% python3 -q
>>> import numpy as np
>>> from numpy import linalg as LA
>>> np.set_printoptions(precision=2, suppress=True, linewidth=100, sign=" ")
>>> X = np.load("mat.npy")
>>> X
array([[ 0.7 , -0.3 ,  1.94],
       [ 0.2 , -0.9 ,  0.59],
       [-0.5 ,  1.1 , -1.85],
       [-0.9 ,  1.3 , -2.42],
       [ 0.9 ,  1.4 ,  2.76],
       [ 0.  , -0.7 ,  0.02],
       [-1.4 , -0.1 , -3.99],
       [ 1.  , -1.8 ,  2.89],
       [ 0.3 ,  0.2 ,  1.05],
       [ 0.4 ,  1.3 ,  1.69],
       [ 0.7 ,  0.  ,  2.12],
       [ 1.3 ,  0.  ,  3.28],
       [-1.1 ,  1.  , -3.56],
       [-0.3 ,  1.1 , -1.08],
       [ 0.8 ,  0.4 ,  1.86],
       [-1.6 ,  0.6 , -4.34],
       [ 0.3 ,  1.1 ,  1.22],
       [ 0.5 ,  0.  ,  1.93],
       [-0.4 ,  0.7 , -0.96],
       [-0.5 , -0.2 , -1.36],
       [ 0.3 , -1.6 ,  0.75],
       [-0.1 , -0.2 , -0.19],
       [-0.3 ,  1.7 , -0.65],
       [ 2.5 , -1.4 ,  6.89],
       [ 0.5 ,  0.1 ,  1.56]])
>>> cen = X - X.mean(axis=1)
Traceback (most recent call last):
  File "<python-input-5>", line 1, in <module>
    cen = X - X.mean(axis=1)
          ~~^~~~~~~~~~~~~~~~
ValueError: operands could not be broadcast together with shapes (25,3) (25,) 
>>> cen = X - X.mean(axis=0)
>>> U, s, VT = LA.svd(cen, full_matrices=False)
>>> np.round((s ** 2).sum() ** 2 / (s ** 4).sum(), 2)
np.float64(1.2)
>>> np.abs(VT[-1])
array([ 0.94,  0.02,  0.33])
>>> print((np.sign(U[:, 0]) == np.sign(U[0, 0])).astype(int))
[ 1  1  0  0  1  0  0  1  1  1  1  1  0  0  1  0  1  1  0  0  1  0  0  1  1]
>>> print(VT[0] * np.sign(VT[0, np.abs(VT[0]).argmax()]))
[ 0.33 -0.16  0.93]
>>> s
array([ 13.37,   4.24,   0.43])
>>> np.abs(U[:, 0]).argmax()
np.int64(23)
>>> x0 = np.array([0, 1, 3])
>>> y = X @ x0
>>> try:
...     LA.solve(X, y)
... except LA.LinAlgError as e:
...     print("failed:", e)
... 
failed: Last 2 dimensions of the array must be square
>>> np.round(LA.solve(X.T @ X, X.T @ y), 2) + 0
array([ 0.,  1.,  3.])
>>> np.round(LA.lstsq(X, y)[0], 2) + 0
array([ 0.,  1.,  3.])
>>> rng = np.random.default_rng(5647)
>>> y = y + 0.3 * rng.normal(size=25)
>>> y
array([  5.38,   1.04,  -4.17,  -5.47,   9.79,  -0.6 , -11.93,   6.37,   3.24,   6.7 ,   6.44,
         9.95, -10.21,  -2.44,   6.12, -12.57,   4.43,   5.56,  -2.4 ,  -4.1 ,   0.93,  -0.58,
        -0.32,  19.41,   4.88])
>>> coef, *_ = LA.lstsq(X, y)
>>> [round(float(LA.norm(LA.solve(X.T @ X + lam * np.eye(3), X.T @ y))), 2) for lam in (0, 1, 10, 100)]
[3.16, 2.98, 2.69, 1.73]
>>> np.round(X.T @ (y - X @ coef), 2) + 0
array([ 0.,  0.,  0.])
>>> print(coef)
[ 0.04  1.01  2.99]
>>> print(round(float(LA.norm(y - X @ coef)), 2))
1.26
>>> other = np.c_[X[:, :1] @ np.array([[8]]), np.array([-1, -3, -4, 5, -2, 5, -1, 0, 4, 5, 4, -1, 0, 5, 4, -1, 4, 2, 3, -4, 0, -5, 5, 5, 2])]
>>> print(other)
[[  5.6  -1. ]
 [  1.6  -3. ]
 [ -4.   -4. ]
 [ -7.2   5. ]
 [  7.2  -2. ]
 [  0.    5. ]
 [-11.2  -1. ]
 [  8.    0. ]
 [  2.4   4. ]
 [  3.2   5. ]
 [  5.6   4. ]
 [ 10.4  -1. ]
 [ -8.8   0. ]
 [ -2.4   5. ]
 [  6.4   4. ]
 [-12.8  -1. ]
 [  2.4   4. ]
 [  4.    2. ]
 [ -3.2   3. ]
 [ -4.   -4. ]
 [  2.4   0. ]
 [ -0.8  -5. ]
 [ -2.4   5. ]
 [ 20.    5. ]
 [  4.    2. ]]
>>> print(np.round(LA.norm(other - X @ LA.lstsq(X, other)[0], axis=0), 2) + 0)
[  0.    15.02]
>>> LA.norm(LA.qr(X)[0].T @ other, axis=0) ** 2 / ((other ** 2).sum(axis=0) + 1e-12)
array([ 1.  ,  0.26])
>>> np.round(LA.lstsq(X, other[:, 0])[0], 2) + 0
array([ 8.,  0.,  0.])
>>> LA.matrix_rank(other)
np.int64(2)
>>> U, s, VT = LA.svd(other, full_matrices=False)
>>> np.abs(VT[0])
array([ 0.99,  0.16])
>>> print(np.round(VT @ VT.T, 2) + 0)
[[ 1.  0.]
 [ 0.  1.]]
>>> U.shape, s.shape, VT.shape
((25, 2), (2,), (2, 2))
>>> (s > 1e-8).sum()
np.int64(2)
>>> s
array([ 35.87,  16.75])
>>> np.cumsum(s ** 2) / np.sum(s ** 2)
array([ 0.82,  1.  ])
>>> np.round(U.T @ other @ VT.T, 2) + 0
array([[ 35.87,   0.  ],
       [  0.  ,  16.75]])
>>> data = np.load("w.npy")
>>> data
array([[ 0,  0,  2],
       [ 0,  0, -5],
       [ 0,  0,  0]])
>>> theta = np.radians(90)
>>> Rm = np.eye(3)
>>> Rm[2, 2] = Rm[1, 1] = np.cos(theta)
>>> Rm[2, 1], Rm[1, 2] = -np.sin(theta), np.sin(theta)
>>> Rm.round(2) + 0
array([[ 1.,  0.,  0.],
       [ 0.,  0.,  1.],
       [ 0., -1.,  0.]])
>>> other = data @ Rm.T
>>> np.abs(other - data).max(axis=0)
array([ 0.,  5.,  5.])
>>> round(float(LA.det(Rm)), 2), np.trace(Rm)
(1.0, np.float64(1.0))
>>> other.round(2) + 0
array([[ 0.,  2.,  0.],
       [ 0., -5.,  0.],
       [ 0.,  0.,  0.]])
>>> LA.svd(data, compute_uv=False), np.round(LA.svd(other, compute_uv=False), 2) + 0
(array([ 5.39,  0.  ,  0.  ]), array([ 5.39,  0.  ,  0.  ]))
>>> x0 = np.array([-5, -7, -9])
>>> data @ np.ones(3)
array([ 2., -5.,  0.])
>>> data @ (2 * x0)
array([-36,  90,   0])
>>> data @ np.eye(3)[1]
array([ 0.,  0.,  0.])
>>> other = np.array([[-3, 2], [-3, -3]])
>>> W2 = np.array([[3, 0], [-1, -3]])
>>> M = np.kron(other, W2)
>>> print(M)
[[-9  0  6  0]
 [ 3  9 -2 -6]
 [-9  0 -9  0]
 [ 3  9  3  9]]
>>> x0 = np.array([1, 0, 0, 2])
>>> y = M @ x0
>>> coef, lr = np.zeros(4), 1 / LA.norm(M, 2) ** 2
>>> for i in range(150):
...     coef -= lr * M.T @ (M @ coef - y)
...     if i % 50 == 0: print(i, round(LA.norm(M @ coef - y), 2))
... 
0 10.74
50 0.0
100 0.0
>>> np.round(LA.cond(M), 2)
np.float64(1.8)
>>> round(np.abs(LA.eigvals(M)).max(), 2)
np.float64(11.62)
>>> np.allclose(M, M.T)
False
>>> M.inv()
Traceback (most recent call last):
  File "<python-input-68>", line 1, in <module>
    M.inv()
    ^^^^^
AttributeError: 'numpy.ndarray' object has no attribute 'inv'
>>> LA.matrix_power(M, 3)
array([[  729,     0,  1134,     0],
       [ -243,  -729,  -378, -1134],
       [-1701,     0,   729,     0],
       [  567,  1701,  -243,  -729]])
>>> f = np.array([0, 0])
>>> print(np.array([np.convolve(row, f, "same") for row in M]))
[[ 0  0  0  0]
 [ 0  0  0  0]
 [ 0  0  0  0]
 [ 0  0  0  0]]
>>> np.correlate(M[2], M[3], "full")
array([ -81,  -27, -162,  -54,  -81,  -27,    0])
>>> np.polyval(f, M[2])
array([ 0,  0,  0,  0])
>>> hat = np.triu(np.array([[-3, 6, 9, 9], [0, 3, -1, -6], [1, 3, 8, -3], [7, 2, 4, 0]]), 1) + np.eye(4)
>>> other = hat @ M @ LA.inv(hat)
>>> hat @ M - M @ hat
array([[-36., 189.,  15., 144.],
       [ -9., -72., -27., -33.],
       [ -9.,  27.,  72.,  27.],
       [  0., -18., -18.,  36.]])
>>> np.round(np.poly(other), 2) + 0
array([    1.,     0.,   -54.,     0., 18225.])
>>> LA.matrix_rank(other)
np.int64(4)
>>> U, s = LA.svd(M)
Traceback (most recent call last):
  File "<python-input-79>", line 1, in <module>
    U, s = LA.svd(M)
    ^^^^
ValueError: too many values to unpack (expected 2)
>>> U, s, VT = LA.svd(M, full_matrices=False)
>>> print(np.round(VT @ VT.T, 2) + 0)
[[ 1.  0.  0.  0.]
 [ 0.  1.  0.  0.]
 [ 0.  0.  1.  0.]
 [ 0.  0.  0.  1.]]
>>> np.round(np.sqrt((s ** 2).sum()), 2), np.round(LA.norm(M), 2)
(np.float64(24.27), np.float64(24.27))
>>> np.allclose(U * s @ VT, M)
True
>>> print(U.shape, s.shape, VT.shape)
(4, 4) (4,) (4, 4)
>>> np.abs(U[:, 0]).round(6).argmax()
np.int64(3)
>>> np.round(U.T @ U, 2) + 0
array([[ 1.,  0.,  0.,  0.],
       [ 0.,  1.,  0.,  0.],
       [ 0.,  0.,  1.,  0.],
       [ 0.,  0.,  0.,  1.]])
>>> E = np.load("block0.npy")
>>> print(E)
[[ 0 -1  1 -3  3 -4  4  2  5]
 [ 0  0 -4  0 -5 -4  2  0  0]
 [ 0  0  0 -1 -3 -1  2 -3 -2]
 [ 0  0  0  0 -4  1 -3  4 -1]
 [ 0  0  0  0  0  1  5  4 -1]
 [ 0  0  0  0  0  0 -4  0 -5]
 [ 0  0  0  0  0  0  0 -4 -1]
 [ 0  0  0  0  0  0  0  0  0]
 [ 0  0  0  0  0  0  0  0  0]]
>>> U, s, VT = LA.svd(E)
>>> evecs = VT[:(s > 1e-8).sum()]
>>> x0 = E[6] + 2 * E[8] + rng.integers(2) * np.eye(9)[7]
>>> x0
array([ 0.,  0.,  0.,  0.,  0.,  0.,  0., -4., -1.])
>>> np.allclose(evecs.T @ evecs @ x0, x0)
True
>>> round(LA.norm(x0 - evecs.T @ evecs @ x0), 2)
np.float64(0.0)
>>> np.diag(evecs.T @ evecs)
array([ 0.  ,  0.59,  0.86,  0.63,  0.99,  0.93,  1.  ,  1.  ,  1.  ])
>>> np.round(evecs.T @ evecs, 2) + 0
array([[ 0.  ,  0.  ,  0.  ,  0.  ,  0.  ,  0.  ,  0.  ,  0.  ,  0.  ],
       [ 0.  ,  0.59,  0.24,  0.39, -0.05, -0.17,  0.03,  0.01, -0.02],
       [ 0.  ,  0.24,  0.86, -0.23,  0.03,  0.1 , -0.01,  0.  ,  0.01],
       [ 0.  ,  0.39, -0.23,  0.63,  0.05,  0.16, -0.02,  0.  ,  0.02],
       [ 0.  , -0.05,  0.03,  0.05,  0.99, -0.02,  0.  ,  0.  ,  0.  ],
       [ 0.  , -0.17,  0.1 ,  0.16, -0.02,  0.93,  0.01,  0.  , -0.01],
       [ 0.  ,  0.03, -0.01, -0.02,  0.  ,  0.01,  1.  ,  0.  ,  0.  ],
       [ 0.  ,  0.01,  0.  ,  0.  ,  0.  ,  0.  ,  0.  ,  1.  ,  0.  ],
       [ 0.  , -0.02,  0.01,  0.02,  0.  , -0.01,  0.  ,  0.  ,  1.  ]])
